In [1]: import numpy as np

In [2]: np.set_printoptions(precision=4, suppress=True, linewidth=120, floatmode="fixed")

In [3]: tidy = lambda a: np.round(a, 4) + 0

In [4]: W2 = np.array([[-4, -1, 0, 4, 4, 5, 0, 5, 5, 3, -5],
   ...:     [4, -4, -1, 0, 4, 1, 3, 5, 1, -3, -5],
   ...:     [-3, -5, 2, 0, -2, 3, 1, -4, -3, 5, -3],
   ...:     [-1, 4, 2, -3, 1, 4, -4, -3, -2, 5, 2],
   ...:     [-4, -1, -3, 4, -4, 2, 0, 1, 1, -2, 1],
   ...:     [4, 5, 1, 4, 3, -4, 1, -1, -1, -2, 2],
   ...:     [-4, 1, 5, 4, 1, -5, -5, 5, 4, 2, -1],
   ...:     [-1, -5, -1, -2, 1, 2, 2, 1, 5, 0, 1],
   ...:     [3, 4, 3, -5, 0, -3, -4, -2, 1, -5, -2],
   ...:     [-3, 3, 2, -3, -1, -5, -4, 4, 3, -2, 3],
   ...:     [5, 4, 0, -5, -4, -3, 5, 3, 3, 2, -5]])

In [5]: rng = np.random.default_rng(674609)

In [6]: mat = (rng.random((34, 11)) < 0.25) @ W2

In [7]: mat
Out[7]: 
array([[ -4,   1,   5,   4,   1,  -5,  -5,   5,   4,   2,  -1],
       [ -8,  -2,  -3,   8,   0,   7,   0,   6,   6,   1,  -4],
       [  4,   0,  -3,   8,   3,  -1,   4,   5,   1,  -7,  -2],
       [  1,   2,   1, -10,  -4,  -6,   3,   8,  11,   0,  -1],
       [  7,   9,   4,  -1,   3,  -7,  -3,  -3,   0,  -7,   0],
       [  2,   2,   5, -13,   5,  -1,  -7,   5,   8,  -5,  -1],
       [-12,  -4,  -2,   3,   0,   4,  -2,  11,  14,  -1,   0],
       [  3,  -9,  -2,  -2,   5,   3,   5,   6,   6,  -3,  -4],
       [ -4,  -5,   5,  -1,   5,  -7,  -4,  15,  13,  -3,  -2],
       [-10,  -2,   4,   5,   2,   1,  -7,  10,  16,  -2,  -6],
       [ -8,   0,   5,   8,   5,   0,  -5,  10,   9,   5,  -6],
       [ -7,  -4,   7,   4,  -1,  -2,  -4,   1,   1,   7,  -4],
       [  0,   0,   0,   0,   0,   0,   0,   0,   0,   0,   0],
       [  5,   8,   5,  -4,  -2,   0,   3,  -5,  -3,  10,  -4],
       [-12,   5,   1,   2,   0,   6,  -8,   7,   7,   4,   1],
       [-11,   3,   4,   5,  -4,  -8,  -9,  10,   8,  -2,   3],
       [ -2,   4,   5,   5,   1,  -8,  -6,   4,  10,  -7,   1],
       [ -1,   1,   5,   6,   5,  -7,  -2,   5,   8,   0,   2],
       [ -5,   3,   9,   8,   7,   3,  -8,   6,   6,   3, -11],
       [ -1,   5,   8,  -1,   1,  -8,  -9,   3,   5,  -3,  -3],
       [ -4,   1,   5,   4,   1,  -5,  -5,   5,   4,   2,  -1],
       [  3,   0,   1,  -3,   5,   5,  -1,   2,  -1,   2,  -3],
       [  5,   5,   9,  -2,  10,  -5,  -7,   5,   8,  -3,  -3],
       [ -5,   3,  -1,   1,  -3,   6,  -4,  -2,  -1,   3,   3],
       [ -1,  -5,  -1,  -2,   1,   2,   2,   1,   5,   0,   1],
       [  6,   4,   4,  -8,   5,   2,  -5,   0,   0,  -3,  -5],
       [ -8,  -5,   1,  12,   5,   3,  -2,  16,  11,   0, -10],
       [-12,   5,   1,   2,   0,   6,  -8,   7,   7,   4,   1],
       [ -4,  -7,   4,  -8,   3,   5,  -2,   3,   4,   5,  -2],
       [ -2,  -2,   2,  -3,   5,   4,  -2,   4,  11,  -2,  -6],
       [ -4,  -1,  -3,   4,  -4,   2,   0,   1,   1,  -2,   1],
       [  0,   6,   6,   8,   4,  -9,  -4,   4,   3,   0,   1],
       [  4,   0,   0,   8,  11,   2,   4,   9,   5,  -2,  -8],
       [ -1,   2,  -2,  -6,  -6,   5,   3,   2,   7,   5,  -1]])

In [8]: W2 = mat[[1, 24]].astype(float)

In [9]: for _ in range(6):
   ...:     lab = np.linalg.norm(mat[:, None] - W2, axis=-1).argmin(axis=1)
   ...:     W2 = np.array([mat[lab == j].mean(axis=0) for j in range(2)])
   ...: 

In [10]: lab
Out[10]: array([1, 0, 1, 1, 1, 1, 0, 1, 0, 0, 0, 1, 1, 1, 0, 0, 1, 1, 0, 1, 1, 1, 1, 1, 1, 1, 0, 0, 1, 1, 1, 1, 1, 1])

In [11]: tidy(W2[1] - W2[0])
Out[11]: array([ 9.1667,  1.2417,  0.1667, -5.6583,  0.0417, -2.6667,  3.5500, -6.9667, -5.6583, -1.2333,  1.7333])

In [12]: np.bincount(lab)
Out[12]: array([10, 24])
